% ipython --no-banner

In [1]: import numpy as np

In [2]: import numpy.linalg as la

In [3]: np.set_printoptions(precision=1, suppress=True, linewidth=200)

In [4]: def rnd(a):
   ...:     return np.round(a, 1) + 0
   ...: 

In [5]: data = np.loadtxt("block19.csv", delimiter=",")

In [6]: data
Out[6]: 
array([[ 3.,  4.,  5.,  6.,  7.,  8.,  9., 10.],
       [11., 12., 13., 14., 15., 16., 17., 18.],
       [19., 20., 21., 22., 23., 24., 25., 26.],
       [27., 28., 29., 30., 31., 32., 33., 34.],
       [35., 36., 37., 38., 39., 40., 41., 42.],
       [43., 44., 45., 46., 47., 48., 49., 50.],
       [51., 52., 53., 54., 55., 56., 57., 58.],
       [59., 60., 61., 62., 63., 64., 65., 66.],
       [67., 68., 69., 70., 71., 72., 73., 74.]])

In [7]: U, sig, vt = la.svd(data)

In [8]: np.argmax(sig[:-1] / (sig[1:] + 1e-6)) + 1
Out[8]: np.int64(2)

In [9]: A2 = U[:, :2] @ np.diag(sig[:2]) @ vt[:2]

In [10]: print(rnd(A2))
[[ 3.  4.  5.  6.  7.  8.  9. 10.]
 [11. 12. 13. 14. 15. 16. 17. 18.]
 [19. 20. 21. 22. 23. 24. 25. 26.]
 [27. 28. 29. 30. 31. 32. 33. 34.]
 [35. 36. 37. 38. 39. 40. 41. 42.]
 [43. 44. 45. 46. 47. 48. 49. 50.]
 [51. 52. 53. 54. 55. 56. 57. 58.]
 [59. 60. 61. 62. 63. 64. 65. 66.]
 [67. 68. 69. 70. 71. 72. 73. 74.]]

In [11]: rnd(np.abs(data - A2).max())
Out[11]: np.float64(0.0)

In [12]: print(rnd(la.norm(data - A2, 2)), rnd(sig[2]))
0.0 0.0

In [13]: u = np.array([0, -3, -3])

In [14]: print(np.convolve(data[3], u))
[   0.  -81. -165. -171. -177. -183. -189. -195. -201. -102.]

In [15]: np.array([np.convolve(row, u, "same") for row in data])
Out[15]: 
array([[  -9.,  -21.,  -27.,  -33.,  -39.,  -45.,  -51.,  -57.],
       [ -33.,  -69.,  -75.,  -81.,  -87.,  -93.,  -99., -105.],
       [ -57., -117., -123., -129., -135., -141., -147., -153.],
       [ -81., -165., -171., -177., -183., -189., -195., -201.],
       [-105., -213., -219., -225., -231., -237., -243., -249.],
       [-129., -261., -267., -273., -279., -285., -291., -297.],
       [-153., -309., -315., -321., -327., -333., -339., -345.],
       [-177., -357., -363., -369., -375., -381., -387., -393.],
       [-201., -405., -411., -417., -423., -429., -435., -441.]])

In [16]: A = np.loadtxt("m.csv", delimiter=",")

In [17]: A
Out[17]: 
array([[1., 0., 0.],
       [0., 1., 0.],
       [0., 0., 1.]])

In [18]: rng = np.random.default_rng(695)

In [19]: z = rng.permutation(3)

In [20]: A2 = A[:, z] * rng.choice([-1, 1], 3)

In [21]: A2
Out[21]: 
array([[-0.,  0.,  1.],
       [-1.,  0.,  0.],
       [-0.,  1.,  0.]])

In [22]: U, _, vt = la.svd(A.T @ A2)

In [23]: U @ vt
Out[23]: 
array([[ 0.,  0.,  1.],
       [-1.,  0.,  0.],
       [ 0.,  1.,  0.]])

In [24]: rnd(la.lstsq(A, A2)[0])
Out[24]: 
array([[ 0.,  0.,  1.],
       [-1.,  0.,  0.],
       [ 0.,  1.,  0.]])

In [25]: x = np.array([1, 0, 1])

In [26]: h = np.maximum(A @ x, 0)

In [27]: A * (h > 1e-9)[:, None]
Out[27]: 
array([[1., 0., 0.],
       [0., 0., 0.],
       [0., 0., 1.]])

In [28]: rnd(la.norm(A, 2))
Out[28]: np.float64(1.0)

In [29]: rnd(la.norm(A[1] - A[2]))
Out[29]: np.float64(1.4)

In [30]: rnd(la.norm(A, "nuc"))
Out[30]: np.float64(3.0)

In [31]: rnd(la.norm(A) ** 2 / la.norm(A, 2) ** 2)
Out[31]: np.float64(3.0)

In [32]: low = la.cholesky(A)

In [33]: np.diag(low) ** 2
Out[33]: array([1., 1., 1.])

In [34]: low
Out[34]: 
array([[1., 0., 0.],
       [0., 1., 0.],
       [0., 0., 1.]])

In [35]: low @ low.T
Out[35]: 
array([[1., 0., 0.],
       [0., 1., 0.],
       [0., 0., 1.]])

In [36]: q, _ = la.qr(np.array([[1.2], [-1.3], [-0.8]]))

In [37]: feats = q @ q.T

In [38]: rnd(feats)
Out[38]: 
array([[ 0.4, -0.4, -0.3],
       [-0.4,  0.4,  0.3],
       [-0.3,  0.3,  0.2]])

In [39]: x = np.array([-2, 1, -1])

In [40]: print((feats @ x).argmax())
1

In [41]: rnd(feats @ np.eye(3)[0])
Out[41]: array([ 0.4, -0.4, -0.3])

In [42]: la.norm(feats @ x) <= la.norm(feats, 2) * la.norm(x) + 1e-9
Out[42]: np.True_

In [43]: rnd(np.einsum("ij,j->i", feats, x))
Out[43]: array([-0.9,  1. ,  0.6])

In [44]: rnd(feats @ np.ones(3))
Out[44]: array([-0.3,  0.3,  0.2])

In [45]: U, sig, vt = la.svd(feats)

In [46]: vecs = vt[:(sig > 1e-8).sum()]

In [47]: x = feats[1] + 4 * feats[2] + rng.integers(2) * np.eye(3)[0]

In [48]: rnd(x)
Out[48]: array([-1.4,  1.6,  1. ])

In [49]: rnd(vecs.T @ vecs)
Out[49]: 
array([[ 0.4, -0.4, -0.3],
       [-0.4,  0.4,  0.3],
       [-0.3,  0.3,  0.2]])

In [50]: rnd(np.diag(vecs.T @ vecs))
Out[50]: array([0.4, 0.4, 0.2])

In [51]: la.matrix_rank(np.vstack([feats, x]))
Out[51]: np.int64(1)

In [52]: A2 = feats + rng.integers(-2, 3, (3, 1)) @ rng.integers(-2, 3, (1, 3))

In [53]: rnd(A2)
Out[53]: 
array([[-1.6,  1.6,  1.7],
       [-2.4,  2.4,  2.3],
       [-1.3,  1.3,  1.2]])

In [54]: np.abs(A2 - feats).sum(axis=1)
Out[54]: array([6., 6., 3.])

In [55]: print(la.matrix_rank(A2 - feats, tol=1e-8))
1

In [56]: rnd(la.svd(A2 - feats, compute_uv=False))
Out[56]: array([5.2, 0. , 0. ])

In [57]: np.unique(feats.round(6), axis=0).shape
Out[57]: (3, 3)

In [58]: np.allclose(feats[:-1].T @ la.lstsq(feats[:-1].T, feats[-1])[0], feats[-1])
Out[58]: True

In [59]: x = np.array([3, -2, -2])

In [60]: rnd(feats @ x)
Out[60]: array([ 2.5, -2.7, -1.7])

In [61]: rnd(np.eye(3) - feats)
Out[61]: 
array([[ 0.6,  0.4,  0.3],
       [ 0.4,  0.6, -0.3],
       [ 0.3, -0.3,  0.8]])

In [62]: rnd(la.eigvalsh(2 * feats - np.eye(3)))
Out[62]: array([-1., -1.,  1.])

In [63]: rnd(np.trace(feats))
Out[63]: np.float64(1.0)

In [64]: A2 = np.array([[-2, -2], [3, -1], [-1, 1], [3, 0], [2, 0], [-1, 1], [2, -2]])

In [65]: cent = np.array([[2, 2, 2, 0, 1, 1, 1, 2], [2, 2, 2, 2, 0, 2, 2, 0]])

In [66]: K = A2 @ cent

In [67]: K
Out[67]: 
array([[-8, -8, -8, -4, -2, -6, -6, -4],
       [ 4,  4,  4, -2,  3,  1,  1,  6],
       [ 0,  0,  0,  2, -1,  1,  1, -2],
       [ 6,  6,  6,  0,  3,  3,  3,  6],
       [ 4,  4,  4,  0,  2,  2,  2,  4],
       [ 0,  0,  0,  2, -1,  1,  1, -2],
       [ 0,  0,  0, -4,  2, -2, -2,  4]])

In [68]: def softmax(z):
    ...:     e = np.exp(z - z.max(axis=-1, keepdims=True))
    ...:     return e / e.sum(axis=-1, keepdims=True)
    ...: 

In [69]: rnd(softmax(K[1]))
Out[69]: array([0.1, 0.1, 0.1, 0. , 0. , 0. , 0. , 0.7])

In [70]: scores = K @ K.T / np.sqrt(8)

In [71]: print(softmax(scores).round(6).argmax(axis=1))
[0 3 2 3 3 2 6]

In [72]: rnd(softmax(scores)[1] @ K)
Out[72]: array([6., 6., 6., 0., 3., 3., 3., 6.])

In [73]: cov = K.T @ K

In [74]: np.diag(cov)
Out[74]: array([132, 132, 132,  44,  32,  56,  56, 128])

In [75]: cov
Out[75]: 
array([[132, 132, 132,  24,  54,  78,  78, 108],
       [132, 132, 132,  24,  54,  78,  78, 108],
       [132, 132, 132,  24,  54,  78,  78, 108],
       [ 24,  24,  24,  44, -10,  34,  34, -20],
       [ 54,  54,  54, -10,  32,  22,  22,  64],
       [ 78,  78,  78,  34,  22,  56,  56,  44],
       [ 78,  78,  78,  34,  22,  56,  56,  44],
       [108, 108, 108, -20,  64,  44,  44, 128]])

In [76]: np.trace(cov), (K ** 2).sum()
Out[76]: (np.int64(712), np.int64(712))

In [77]: (K @ K.T).shape
Out[77]: (7, 7)

In [78]: la.matrix_rank(cov)
Out[78]: np.int64(2)

In [79]: U, sig, vt = la.svd(K)

In [80]: rnd(sig)
Out[80]: array([24.6, 10.4,  0. ,  0. ,  0. ,  0. ,  0. ])

In [81]: A2 = U[:, :2] @ np.diag(sig[:2]) @ vt[:2]

In [82]: rnd(la.norm(K - A2) / la.norm(K))
Out[82]: np.float64(0.0)

In [83]: rnd(A2)
Out[83]: 
array([[-8., -8., -8., -4., -2., -6., -6., -4.],
       [ 4.,  4.,  4., -2.,  3.,  1.,  1.,  6.],
       [ 0.,  0.,  0.,  2., -1.,  1.,  1., -2.],
       [ 6.,  6.,  6.,  0.,  3.,  3.,  3.,  6.],
       [ 4.,  4.,  4.,  0.,  2.,  2.,  2.,  4.],
       [ 0.,  0.,  0.,  2., -1.,  1.,  1., -2.],
       [ 0.,  0.,  0., -4.,  2., -2., -2.,  4.]])

In [84]: print(rnd(la.norm(K - A2, 2)), rnd(sig[2]))
0.0 0.0

In [85]: la.matrix_rank(A2)
Out[85]: np.int64(2)

In [86]: la.matrix_rank(K, rtol=0.05)
Out[86]: np.int64(2)

In [87]: A2 = np.array([[1, -2, 0, -1, -1, -1, 1, 2],
    ...:     [2, 0, -2, -2, 0, -1, -1, 1],
    ...:     [0, 2, 1, 1, -1, 2, 2, 0],
    ...:     [-1, 0, 1, -1, -2, -1, -2, 0],
    ...:     [-2, -1, -2, 2, 1, -2, -2, 0],
    ...:     [-1, -1, 0, 1, 1, 0, 2, 2],
    ...:     [-2, -2, -2, -2, 0, -2, 2, 1],
    ...:     [-2, 0, 0, 0, -2, 2, -2, 1]])

In [88]: M = A2 - A2.T

In [89]: M
Out[89]: 
array([[ 0, -4,  0,  0,  1,  0,  3,  4],
       [ 4,  0, -4, -2,  1,  0,  1,  1],
       [ 0,  4,  0,  0,  1,  2,  4,  0],
       [ 0,  2,  0,  0, -4, -2,  0,  0],
       [-1, -1, -1,  4,  0, -3, -2,  2],
       [ 0,  0, -2,  2,  3,  0,  4,  0],
       [-3, -1, -4,  0,  2, -4,  0,  3],
       [-4, -1,  0,  0, -2,  0, -3,  0]])

In [90]: x = np.array([1, 5, 5, 2, 5, 2, 5, 1])

In [91]: print(rnd(la.eigvals(M).real))
[0. 0. 0. 0. 0. 0. 0. 0.]

In [92]: q = la.solve(np.eye(8) - M, np.eye(8) + M)

In [93]: rnd(la.det(q))
Out[93]: np.float64(1.0)

In [94]: A2 = M + rng.integers(-2, 3, (8, 6)) @ rng.integers(-2, 3, (6, 8))

In [95]: print(A2)
[[ 0 -3 -2 -2  0  2  2  3]
 [ 6  1 -1 -2  2 -6  4 -3]
 [ 1  5  2 -2 -2  0  6  5]
 [ 3  2 -2 -4  1  4 -4 -7]
 [ 0 -2  0  5  3 -9 -1  0]
 [-6 -2 -1 11  2 -7  7  2]
 [-3  2 -8 -5 -5 -7  1  8]
 [ 1 -1  4 -1  3 -2 -2 -7]]

In [96]: np.abs(A2 - M).sum(axis=1)
Out[96]: array([10, 20, 18, 31, 16, 31, 28, 25])

In [97]: A2 - M
Out[97]: 
array([[ 0,  1, -2, -2, -1,  2, -1, -1],
       [ 2,  1,  3,  0,  1, -6,  3, -4],
       [ 1,  1,  2, -2, -3, -2,  2,  5],
       [ 3,  0, -2, -4,  5,  6, -4, -7],
       [ 1, -1,  1,  1,  3, -6,  1, -2],
       [-6, -2,  1,  9, -1, -7,  3,  2],
       [ 0,  3, -4, -5, -7, -3,  1,  5],
       [ 5,  0,  4, -1,  5, -2,  1, -7]])

In [98]: la.matrix_rank(A2 - M, tol=1e-8)
Out[98]: np.int64(6)

In [99]: q, R = la.qr(M)

In [100]: q.shape, R.shape
Out[100]: ((8, 8), (8, 8))

In [101]: print(rnd(q))
[[ 0.   0.7 -0.1  0.  -0.1 -0.1 -0.7  0.3]
 [-0.6  0.1  0.6  0.2  0.2 -0.3  0.2  0.1]
 [ 0.  -0.7  0.1  0.  -0.3 -0.2 -0.3  0.5]
 [ 0.  -0.3  0.   0.   0.7  0.2 -0.5 -0.2]
 [ 0.2  0.1  0.2 -0.8  0.3  0.   0.2  0.4]
 [ 0.   0.   0.3 -0.4 -0.3 -0.3 -0.3 -0.6]
 [ 0.5  0.1  0.7  0.2 -0.1  0.5 -0.1  0.1]
 [ 0.6  0.   0.   0.3  0.3 -0.7  0.1  0. ]]

In [102]: rnd(q.T @ q)
Out[102]: 
array([[1., 0., 0., 0., 0., 0., 0., 0.],
       [0., 1., 0., 0., 0., 0., 0., 0.],
       [0., 0., 1., 0., 0., 0., 0., 0.],
       [0., 0., 0., 1., 0., 0., 0., 0.],
       [0., 0., 0., 0., 1., 0., 0., 0.],
       [0., 0., 0., 0., 0., 1., 0., 0.],
       [0., 0., 0., 0., 0., 0., 1., 0.],
       [0., 0., 0., 0., 0., 0., 0., 1.]])

In [103]: rnd(np.abs(np.diag(R)))
Out[103]: array([6.5, 6.1, 6. , 4.5, 4.9, 2.8, 5.2, 2.5])

In [104]: rnd(abs(R[0, 0])), rnd(la.norm(M[:, 0]))
Out[104]: (np.float64(6.5), np.float64(6.5))

In [105]: rnd(q @ R)
Out[105]: 
array([[ 0., -4.,  0.,  0.,  1.,  0.,  3.,  4.],
       [ 4.,  0., -4., -2.,  1.,  0.,  1.,  1.],
       [ 0.,  4.,  0.,  0.,  1.,  2.,  4.,  0.],
       [ 0.,  2.,  0.,  0., -4., -2.,  0.,  0.],
       [-1., -1., -1.,  4.,  0., -3., -2.,  2.],
       [ 0.,  0., -2.,  2.,  3.,  0.,  4.,  0.],
       [-3., -1., -4.,  0.,  2., -4.,  0.,  3.],
       [-4., -1.,  0.,  0., -2.,  0., -3.,  0.]])

In [106]: rnd(R)
Out[106]: 
array([[-6.5, -1.2,  0.5,  1.9, -0.9, -2.3, -2.8,  1.1],
       [ 0. , -6.1, -0.9,  0.3,  1.5, -1.3, -0.9,  3.2],
       [ 0. ,  0. , -6. ,  0.1,  2.7, -3.1,  1.6,  2.6],
       [ 0. ,  0. ,  0. , -4.5, -1.1,  1.6, -0.7, -0.6],
       [ 0. ,  0. ,  0. ,  0. , -4.9, -2.4, -4. ,  0.1],
       [ 0. ,  0. ,  0. ,  0. ,  0. , -2.8, -1. ,  0.7],
       [ 0. ,  0. ,  0. ,  0. ,  0. ,  0. , -5.2, -2.2],
       [ 0. ,  0. ,  0. ,  0. ,  0. ,  0. ,  0. ,  2.5]])

In [107]: u = np.array([2, 0, 2, 3, 3, 0, 3])

In [108]: E = np.array([np.roll(u, i) for i in range(7)])

In [109]: E
Out[109]: 
array([[2, 0, 2, 3, 3, 0, 3],
       [3, 2, 0, 2, 3, 3, 0],
       [0, 3, 2, 0, 2, 3, 3],
       [3, 0, 3, 2, 0, 2, 3],
       [3, 3, 0, 3, 2, 0, 2],
       [2, 3, 3, 0, 3, 2, 0],
       [0, 2, 3, 3, 0, 3, 2]])

In [110]: x = np.array([0, 4, 0, 0, 1, 1, 1])

In [111]: E @ (2 * x)
Out[111]: array([12, 28, 40, 10, 32, 34, 26])

In [112]: u = np.array([3, -1, -1, -1, 2, 3, 0, 2, 3, -3, 2]) + 0.5

In [113]: F = np.eye(11) - 2 * np.outer(u, u) / (u @ u)

In [114]: rnd(F)
Out[114]: 
array([[ 0.6,  0.1,  0.1,  0.1, -0.3, -0.4, -0.1, -0.3, -0.4,  0.3, -0.3],
       [ 0.1,  1. ,  0. ,  0. ,  0. ,  0.1,  0. ,  0. ,  0.1,  0. ,  0. ],
       [ 0.1,  0. ,  1. ,  0. ,  0. ,  0.1,  0. ,  0. ,  0.1,  0. ,  0. ],
       [ 0.1,  0. ,  0. ,  1. ,  0. ,  0.1,  0. ,  0. ,  0.1,  0. ,  0. ],
       [-0.3,  0. ,  0. ,  0. ,  0.8, -0.3,  0. , -0.2, -0.3,  0.2, -0.2],
       [-0.4,  0.1,  0.1,  0.1, -0.3,  0.6, -0.1, -0.3, -0.4,  0.3, -0.3],
       [-0.1,  0. ,  0. ,  0. ,  0. , -0.1,  1. ,  0. , -0.1,  0. ,  0. ],
       [-0.3,  0. ,  0. ,  0. , -0.2, -0.3,  0. ,  0.8, -0.3,  0.2, -0.2],
       [-0.4,  0.1,  0.1,  0.1, -0.3, -0.4, -0.1, -0.3,  0.6,  0.3, -0.3],
       [ 0.3,  0. ,  0. ,  0. ,  0.2,  0.3,  0. ,  0.2,  0.3,  0.8,  0.2],
       [-0.3,  0. ,  0. ,  0. , -0.2, -0.3,  0. , -0.2, -0.3,  0.2,  0.8]])

In [115]: x = np.array([3, 1, 3, 0, 3, 2, 2, 0, 2, 3, 1])

In [116]: rhs = F @ x

In [117]: c, lr = np.zeros(11), 1 / la.norm(F, 2) ** 2

In [118]: for i in range(5):
     ...:     c -= lr * F.T @ (F @ c - rhs)
     ...:     if i % 1 == 0: print(i, round(la.norm(F @ c - rhs), 1))
     ...: 
0 0.0
1 0.0
2 0.0
3 0.0
4 0.0

In [119]: print(rnd(la.cond(F)))
1.0
